In [1]: import numpy as np

In [2]: np.set_printoptions(precision=2, suppress=True, linewidth=160, floatmode="fixed")

In [3]: def tidy(a):
   ...:     return np.round(a, 2) + 0
   ...: 

In [4]: mat = np.loadtxt("arr.csv", delimiter=",")

In [5]: print(mat)
[[ 0.10 -2.12  0.10  0.40  0.60  1.50 -0.50 -1.40 -0.40  0.60 -0.90 -0.30]
 [ 3.10 -2.42 -2.40  0.60  0.10 -0.10 -0.60 -0.30  1.10 -0.10  1.40 -1.20]
 [ 0.40 -4.87 -0.50 -0.40 -0.90  1.40 -1.20  0.80 -1.00 -0.70  0.50  1.80]
 [ 0.60  1.19 -0.10 -0.20 -0.10  1.50  0.30  0.40 -1.60 -0.90  0.70  0.00]
 [ 0.30  2.36 -0.50 -0.80  1.10  0.50  0.60 -1.40  0.50  0.70  1.70 -0.20]
 [-0.20  2.36 -1.40 -1.40 -0.70 -0.10  0.60  1.60 -1.10  1.40 -0.30 -0.90]
 [ 0.00  0.02 -0.50 -2.30  1.00  1.40  0.00  0.60 -0.80 -1.00  0.50 -1.50]
 [-2.30 -0.02 -0.80 -0.50  0.50  0.20  0.00  0.90 -0.10 -2.50  2.10  0.30]
 [ 0.60  4.44 -1.40 -1.20 -0.20 -0.70  1.10  0.20  0.50  1.70 -1.50  0.30]
 [-1.20 -9.53 -2.50  0.80  0.90 -0.40 -2.40  1.50 -0.30 -0.50 -2.00  1.20]
 [-2.20  2.76  0.20  0.10  2.00  0.20  0.70  1.40  1.50 -1.00  1.90  1.60]
 [-0.90  0.42 -0.40  0.00  1.20  0.30  0.10 -1.10  0.40 -0.30  0.30 -1.40]
 [ 1.50  3.20  0.50  0.10  2.40  0.20  0.80 -1.80  0.90 -0.20  0.70 -1.20]
 [ 0.90 -2.40  0.60 -1.60 -0.30 -1.20 -0.60 -0.40  0.70 -0.40  1.40  0.70]
 [-1.10  6.42 -0.50  1.40 -0.50 -0.30  1.60 -0.20 -1.20  0.00 -1.00  0.70]
 [ 0.10 -2.35 -0.40 -1.40  0.90  0.00 -0.60  1.00 -1.40 -0.10  1.30  0.40]
 [-0.90  3.99 -2.00  0.90  0.60  0.90  1.00  0.40  1.60 -0.30  1.00 -1.00]
 [ 1.60 -3.26 -1.10 -1.40  2.70  2.20 -0.80 -1.50  0.00  0.80  0.20  0.60]
 [-0.60 -4.40  1.40 -0.30 -0.20  0.20 -1.10  0.60  1.10 -1.10 -2.20  1.20]]

In [6]: W1 = np.array([[-1, -3],
   ...:     [2, -4],
   ...:     [0, 2],
   ...:     [-4, 4],
   ...:     [3, -2],
   ...:     [5, 1],
   ...:     [3, 0],
   ...:     [-3, -4],
   ...:     [2, -4],
   ...:     [-3, -2],
   ...:     [-1, 5],
   ...:     [5, 2]])

In [7]: beta = np.array([-2, -2])

In [8]: hid = np.maximum(mat @ W1 + beta, 0)

In [9]: print(np.linalg.matrix_rank(hid))
2

In [10]: W2 = np.array([[1, 1], [-3, -3]])

In [11]: print(W1 @ W2)
[[  8   8]
 [ 14  14]
 [ -6  -6]
 [-16 -16]
 [  9   9]
 [  2   2]
 [  3   3]
 [  9   9]
 [ 14  14]
 [  3   3]
 [-16 -16]
 [ -1  -1]]

In [12]: m1 = np.array([[0.0, 12.0, -6.0, -6.0],
    ...:     [-2.0, 24.0, -12.0, -10.0],
    ...:     [-2.0, 24.0, -12.0, -10.0],
    ...:     [-2.0, 12.0, -6.0, -4.0]])

In [13]: B = np.c_[mat[:, :11] @ np.array([[2, 0, 3, 2, 2, 2, 0, 5, 2, 0, 1],
    ...:     [1, 1, 3, 5, 5, 5, 4, 5, 4, 2, 0],
    ...:     [1, 5, 3, 4, 3, 1, 2, 0, 0, 1, 2],
    ...:     [2, 0, 4, 0, 1, 3, 1, 3, 3, 1, 1],
    ...:     [5, 5, 1, 0, 2, 3, 3, 3, 5, 3, 2],
    ...:     [2, 1, 2, 0, 3, 3, 5, 2, 4, 3, 3],
    ...:     [1, 2, 2, 3, 1, 5, 3, 4, 2, 1, 3],
    ...:     [2, 0, 2, 5, 1, 4, 5, 5, 5, 2, 0],
    ...:     [3, 4, 5, 2, 0, 5, 5, 4, 5, 5, 0],
    ...:     [4, 1, 4, 2, 2, 3, 1, 0, 4, 5, 3],
    ...:     [1, 1, 4, 5, 4, 5, 5, 1, 3, 2, 3]]), np.array([0, 0, 2, 0, 0, 2, 0, 2, 0, 1, 2, 2, 1, 2, 1, 2, 0, 0, 1])]

In [14]: print(tidy(B))
[[  1.98  -0.02  -7.56 -22.60  -8.30 -15.60 -12.98 -15.60  -8.38  -1.54   4.00   0.00]
 [  5.98  -9.52   6.04  -9.80  -8.10   1.50  -4.98   7.20   5.02  -0.04   0.90   0.00]
 [-11.97 -17.07 -21.21 -26.05 -22.85 -31.15 -19.38 -27.75 -23.48 -16.24  -2.80   2.00]
 [ -2.21  -4.31  -0.23   8.15  12.65   6.55   9.06   8.55   3.96  -3.72   4.80   0.00]
 [ 11.16  11.46  15.88  16.10  21.20  24.80  19.94  14.30  19.74  15.42  11.20   0.00]
 [ -0.14 -10.34  -0.92  14.70   7.90  10.00   6.84  10.00   9.34   4.22  -1.00   2.00]
 [ -1.98   0.22 -11.64   0.00   3.10  -2.20   7.28  -0.70   0.28  -2.36   1.40   0.00]
 [ -9.92  -2.12 -10.76   1.90  -1.70   1.20  12.32  -5.00  -2.58  -6.24  -4.00   2.00]
 [  7.74   0.14  10.42  19.00  14.20  22.10  10.66  25.50  19.56  13.08  -2.00   0.00]
 [-13.43 -26.43 -49.69 -71.35 -66.05 -67.65 -53.32 -54.65 -42.02 -26.66 -19.50   1.00]
 [ 15.06  22.26  20.38  29.80  22.40  39.60  43.64  27.20  35.34  22.22   7.70   2.00]
 [  3.02   6.52  -0.84  -4.80   2.00   3.10   3.98  -1.40   3.48   3.94   1.90   2.00]
 [ 19.10  23.60  23.30  19.30  27.40  31.80  23.30  29.90  27.30  16.90  11.90   1.00]
 [ -6.60   0.50  -6.30  -4.00 -10.40 -14.20 -10.60 -15.80 -16.00  -7.40  -2.50   2.00]
 [  0.02  -1.48  11.76  24.30  25.30  27.40  15.88  28.30  17.18   4.54  -0.80   1.00]
 [ -2.75  -5.45 -14.05  -6.45  -6.95 -13.25  -6.30 -14.45  -8.60  -7.30   1.50   2.00]
 [ 13.19   6.99  22.87  22.75  21.75  42.05  36.86  35.15  37.26  21.68   5.00   0.00]
 [ 13.54   6.34  -7.38 -24.80  -5.70 -10.30  -5.64 -10.50   2.96   6.28  10.60   0.00]
 [ -8.60   0.70 -20.50 -28.90 -30.60 -34.60 -21.60 -25.30 -24.60 -12.00 -11.10   1.00]]

In [15]: print(np.linalg.matrix_rank(B))
12

In [16]: print(tidy(np.linalg.norm(B - mat @ np.linalg.lstsq(mat, B)[0], axis=0)))
[0.00 0.00 0.00 0.00 0.00 0.00 0.00 0.00 0.00 0.00 0.00 3.50]

In [17]: print(tidy(np.linalg.lstsq(mat, B[:, 0])[0]))
[2.00 1.00 1.00 2.00 5.00 2.00 1.00 2.00 3.00 4.00 1.00 0.00]
